$ python -q
>>> import numpy as np
>>> from numpy import linalg as LA
>>> np.set_printoptions(precision=3, suppress=True, linewidth=140, floatmode="fixed")
>>> m1 = np.load("block5.npy")
>>> m1
array([[ 1.000,  0.000,  0.000,  0.000,  0.000,  0.000,  0.000,  0.000,  0.000],
       [ 0.000,  1.000,  0.000,  0.000,  0.000,  0.000,  0.000,  0.000,  0.000],
       [ 0.000,  0.000,  1.000,  0.000,  0.000,  0.000,  0.000,  0.000,  0.000],
       [ 0.000,  0.000,  0.000, -0.707,  0.000,  0.000,  0.000, -0.707,  0.000],
       [ 0.000,  0.000,  0.000,  0.000,  1.000,  0.000,  0.000,  0.000,  0.000],
       [ 0.000,  0.000,  0.000,  0.000,  0.000,  1.000,  0.000,  0.000,  0.000],
       [ 0.000,  0.000,  0.000,  0.000,  0.000,  0.000,  1.000,  0.000,  0.000],
       [ 0.000,  0.000,  0.000,  0.707,  0.000,  0.000,  0.000, -0.707,  0.000],
       [ 0.000,  0.000,  0.000,  0.000,  0.000,  0.000,  0.000,  0.000,  1.000]])
>>> gram = m1.T @ m1
>>> gram.round(3) + 0
array([[1.000, 0.000, 0.000, 0.000, 0.000, 0.000, 0.000, 0.000, 0.000],
       [0.000, 1.000, 0.000, 0.000, 0.000, 0.000, 0.000, 0.000, 0.000],
       [0.000, 0.000, 1.000, 0.000, 0.000, 0.000, 0.000, 0.000, 0.000],
       [0.000, 0.000, 0.000, 1.000, 0.000, 0.000, 0.000, 0.000, 0.000],
       [0.000, 0.000, 0.000, 0.000, 1.000, 0.000, 0.000, 0.000, 0.000],
       [0.000, 0.000, 0.000, 0.000, 0.000, 1.000, 0.000, 0.000, 0.000],
       [0.000, 0.000, 0.000, 0.000, 0.000, 0.000, 1.000, 0.000, 0.000],
       [0.000, 0.000, 0.000, 0.000, 0.000, 0.000, 0.000, 1.000, 0.000],
       [0.000, 0.000, 0.000, 0.000, 0.000, 0.000, 0.000, 0.000, 1.000]])
>>> x = np.array([0, 3, 0, 3, -3, 1, -2, 0, -3])
>>> y = m1 @ x
>>> c, lr = np.zeros(9), 1 / LA.norm(m1, 2) ** 2
>>> for i in range(60):
...     c -= lr * m1.T @ (m1 @ c - y)
...     if i % 10 == 0: print(i, round(LA.norm(m1 @ c - y), 3))
... 
0 0.0
10 0.0
20 0.0
30 0.0
40 0.0
50 0.0
>>> round(float(LA.cond(m1)), 3)
1.0
>>> print(np.round(m1 @ m1, 3) + 0)
[[ 1.000  0.000  0.000  0.000  0.000  0.000  0.000  0.000  0.000]
 [ 0.000  1.000  0.000  0.000  0.000  0.000  0.000  0.000  0.000]
 [ 0.000  0.000  1.000  0.000  0.000  0.000  0.000  0.000  0.000]
 [ 0.000  0.000  0.000  0.000  0.000  0.000  0.000  1.000  0.000]
 [ 0.000  0.000  0.000  0.000  1.000  0.000  0.000  0.000  0.000]
 [ 0.000  0.000  0.000  0.000  0.000  1.000  0.000  0.000  0.000]
 [ 0.000  0.000  0.000  0.000  0.000  0.000  1.000  0.000  0.000]
 [ 0.000  0.000  0.000 -1.000  0.000  0.000  0.000  0.000  0.000]
 [ 0.000  0.000  0.000  0.000  0.000  0.000  0.000  0.000  1.000]]
>>> print(np.flatnonzero(LA.matrix_power((m1 != 0) + (m1.T != 0) + np.eye(9), 9)[3]))
[3 7]
>>> np.sort(LA.eigvals(m1).real)
array([-0.707, -0.707,  1.000,  1.000,  1.000,  1.000,  1.000,  1.000,  1.000])
>>> (m1 != 0).astype(int)
array([[1, 0, 0, 0, 0, 0, 0, 0, 0],
       [0, 1, 0, 0, 0, 0, 0, 0, 0],
       [0, 0, 1, 0, 0, 0, 0, 0, 0],
       [0, 0, 0, 1, 0, 0, 0, 1, 0],
       [0, 0, 0, 0, 1, 0, 0, 0, 0],
       [0, 0, 0, 0, 0, 1, 0, 0, 0],
       [0, 0, 0, 0, 0, 0, 1, 0, 0],
       [0, 0, 0, 1, 0, 0, 0, 1, 0],
       [0, 0, 0, 0, 0, 0, 0, 0, 1]])
>>> A = np.loadtxt("case3.csv", delimiter=",")
>>> A
array([[ 1.000,  0.000,  0.000,  0.000,  0.000,  0.000,  0.000,  0.000],
       [-5.000,  1.000,  0.000,  0.000,  0.000,  0.000,  0.000,  0.000],
       [ 7.000, -2.000,  1.000,  0.000,  0.000,  0.000,  0.000,  0.000],
       [ 2.000,  4.000, -9.000,  1.000,  0.000,  0.000,  0.000,  0.000],
       [ 0.000,  5.000,  8.000,  7.000,  1.000,  0.000,  0.000,  0.000],
       [-4.000, -5.000,  9.000,  2.000, -6.000,  1.000,  0.000,  0.000],
       [ 7.000, -9.000,  7.000, -3.000, -3.000, -2.000,  1.000,  0.000],
       [-1.000,  4.000,  6.000, -3.000, -4.000,  0.000,  2.000,  1.000]])
>>> # triangular, det is the product of the diagonal
>>> def softmax(z):
...     e = np.exp(z - z.max(axis=-1, keepdims=True))
...     return e / e.sum(axis=-1, keepdims=True)
... 
>>> softmax(A[0])
array([0.280, 0.103, 0.103, 0.103, 0.103, 0.103, 0.103, 0.103])
>>> np.round(softmax(10 * A[0]), 3) + 0
array([1.000, 0.000, 0.000, 0.000, 0.000, 0.000, 0.000, 0.000])
>>> att = A @ A.T / np.sqrt(8)
>>> softmax(att).round(6).argmax(axis=1)
array([2, 1, 6, 3, 4, 5, 6, 7])
>>> np.round(softmax(att), 3) + 0
array([[0.049, 0.006, 0.405, 0.069, 0.034, 0.008, 0.405, 0.024],
       [0.000, 0.977, 0.000, 0.000, 0.001, 0.020, 0.000, 0.002],
       [0.000, 0.000, 0.001, 0.000, 0.000, 0.000, 0.999, 0.000],
       [0.000, 0.000, 0.000, 1.000, 0.000, 0.000, 0.000, 0.000],
       [0.000, 0.000, 0.000, 0.000, 1.000, 0.000, 0.000, 0.000],
       [0.000, 0.000, 0.000, 0.000, 0.000, 1.000, 0.000, 0.000],
       [0.000, 0.000, 0.000, 0.000, 0.000, 0.000, 1.000, 0.000],
       [0.000, 0.000, 0.000, 0.000, 0.000, 0.000, 0.000, 1.000]])
>>> np.round(softmax(att + np.triu(np.full(att.shape, -np.inf), 1)), 3) + 0
array([[1.000, 0.000, 0.000, 0.000, 0.000, 0.000, 0.000, 0.000],
       [0.000, 1.000, 0.000, 0.000, 0.000, 0.000, 0.000, 0.000],
       [0.000, 0.000, 1.000, 0.000, 0.000, 0.000, 0.000, 0.000],
       [0.000, 0.000, 0.000, 1.000, 0.000, 0.000, 0.000, 0.000],
       [0.000, 0.000, 0.000, 0.000, 1.000, 0.000, 0.000, 0.000],
       [0.000, 0.000, 0.000, 0.000, 0.000, 1.000, 0.000, 0.000],
       [0.000, 0.000, 0.000, 0.000, 0.000, 0.000, 1.000, 0.000],
       [0.000, 0.000, 0.000, 0.000, 0.000, 0.000, 0.000, 1.000]])
>>> A2 = A[0, 0] * A[1:] - np.outer(A[1:, 0], A[0])
>>> A2
array([[ 0.000,  1.000,  0.000,  0.000,  0.000,  0.000,  0.000,  0.000],
       [ 0.000, -2.000,  1.000,  0.000,  0.000,  0.000,  0.000,  0.000],
       [ 0.000,  4.000, -9.000,  1.000,  0.000,  0.000,  0.000,  0.000],
       [ 0.000,  5.000,  8.000,  7.000,  1.000,  0.000,  0.000,  0.000],
       [ 0.000, -5.000,  9.000,  2.000, -6.000,  1.000,  0.000,  0.000],
       [ 0.000, -9.000,  7.000, -3.000, -3.000, -2.000,  1.000,  0.000],
       [ 0.000,  4.000,  6.000, -3.000, -4.000,  0.000,  2.000,  1.000]])
>>> LA.matrix_rank(A2), LA.matrix_rank(A)
(np.int64(7), np.int64(8))
>>> LA.norm(A, axis=1).argmax()
np.int64(6)
>>> print(round(LA.norm(A[2] - A[5]), 3))
15.33
>>> A[2] @ A[5]
np.float64(-9.0)
>>> LA.norm(A, axis=1)
array([ 1.000,  5.099,  7.348, 10.100, 11.790, 12.767, 14.213,  9.110])
>>> np.round(LA.norm(A, 2), 3)
np.float64(19.608)
>>> round(float(LA.norm(A, 1)), 3), round(float(LA.norm(A, np.inf)), 3)
(40.0, 32.0)
>>> mat = np.load("dump.npy")
>>> mat
array([[-21.238, -45.910,  14.721, -16.161],
       [  7.807,   7.112,  12.683, -17.522],
       [ 19.239, -45.309,  -0.317,  10.278],
       [-12.669, -12.166,  -1.065,  15.067],
       [ -9.677, -18.397,   9.396, -10.266],
       [-14.294, -20.852, -23.844,  -7.825],
       [-10.415, -47.049,  11.409, -23.185],
       [-39.355,  -2.465,  24.548,   4.229],
       [  4.345, -16.305,  17.369,  21.971],
       [  2.000, -31.576, -21.325,   5.163],
       [  0.827,   0.230,  17.366,  -0.022],
       [ -4.230,  36.610,  13.957,  24.508],
       [-30.304,  11.954, -16.645, -18.157],
       [-12.111, -28.201,   6.530,   8.462],
       [ -0.917,   1.384,   8.079,  -5.940],
       [ 26.437,  -3.754,  11.238,   6.154],
       [ -7.887,   0.054, -12.106,   5.053],
       [ -5.401,  -2.850, -30.599,  -2.366],
       [-26.030, -22.184,  22.925,  -0.609],
       [  5.292, -28.660,  20.018, -11.669],
       [ -3.208,  17.136,  -5.803,   8.522],
       [-22.889,   1.565,   1.230,   5.206],
       [ 16.584,  10.049, -24.728,   8.245],
       [ 17.716, -11.869,  -6.185,  -9.620],
       [ 22.530, -16.514,  11.334,  -7.791],
       [ 12.768, -13.540,   8.782, -22.676],
       [ 20.177, -26.105,  14.297,   1.633],
       [-12.089, -38.684,   3.639,  20.773],
       [-17.294,  19.394,   5.750, -12.858],
       [ -1.952,  -3.205,   6.355,  11.010],
       [ -5.813,  -9.164,   5.053,   5.658],
       [-13.634, -10.431, -20.249, -19.436],
       [ -8.037,   9.537,  -1.747,  13.074],
       [ 25.044, -28.323, -18.687,  22.007],
       [ -1.164,   1.735,  -2.396,  26.427],
       [  6.591,  -0.073, -27.615,  27.489],
       [ 35.701,   7.734,   9.090,   4.857]])
>>> A2 = np.c_[mat[:, :1] @ np.array([[-1]]), np.array([0, 4, -1, 0, 2, -3, 2, 2, -4, 1, -1, -4, 0, 5, 4, 5, 4, 4, 0, 0, 3, 5, -3, 0, 1, 5, -5, -5, 4, 5, -5, -5, -1, 2, -2, 2, 5])]
>>> A2
array([[ 21.238,   0.000],
       [ -7.807,   4.000],
       [-19.239,  -1.000],
       [ 12.669,   0.000],
       [  9.677,   2.000],
       [ 14.294,  -3.000],
       [ 10.415,   2.000],
       [ 39.355,   2.000],
       [ -4.345,  -4.000],
       [ -2.000,   1.000],
       [ -0.827,  -1.000],
       [  4.230,  -4.000],
       [ 30.304,   0.000],
       [ 12.111,   5.000],
       [  0.917,   4.000],
       [-26.437,   5.000],
       [  7.887,   4.000],
       [  5.401,   4.000],
       [ 26.030,   0.000],
       [ -5.292,   0.000],
       [  3.208,   3.000],
       [ 22.889,   5.000],
       [-16.584,  -3.000],
       [-17.716,   0.000],
       [-22.530,   1.000],
       [-12.768,   5.000],
       [-20.177,  -5.000],
       [ 12.089,  -5.000],
       [ 17.294,   4.000],
       [  1.952,   5.000],
       [  5.813,  -5.000],
       [ 13.634,  -5.000],
       [  8.037,  -1.000],
       [-25.044,   2.000],
       [  1.164,  -2.000],
       [ -6.591,   2.000],
       [-35.701,   5.000]])
>>> LA.matrix_rank(A2)
np.int64(2)
>>> print(LA.matrix_rank(np.c_[mat, A2]))
5
>>> LA.norm(LA.qr(mat)[0].T @ A2, axis=0) ** 2 / ((A2 ** 2).sum(axis=0) + 1e-12)
array([1.000, 0.043])
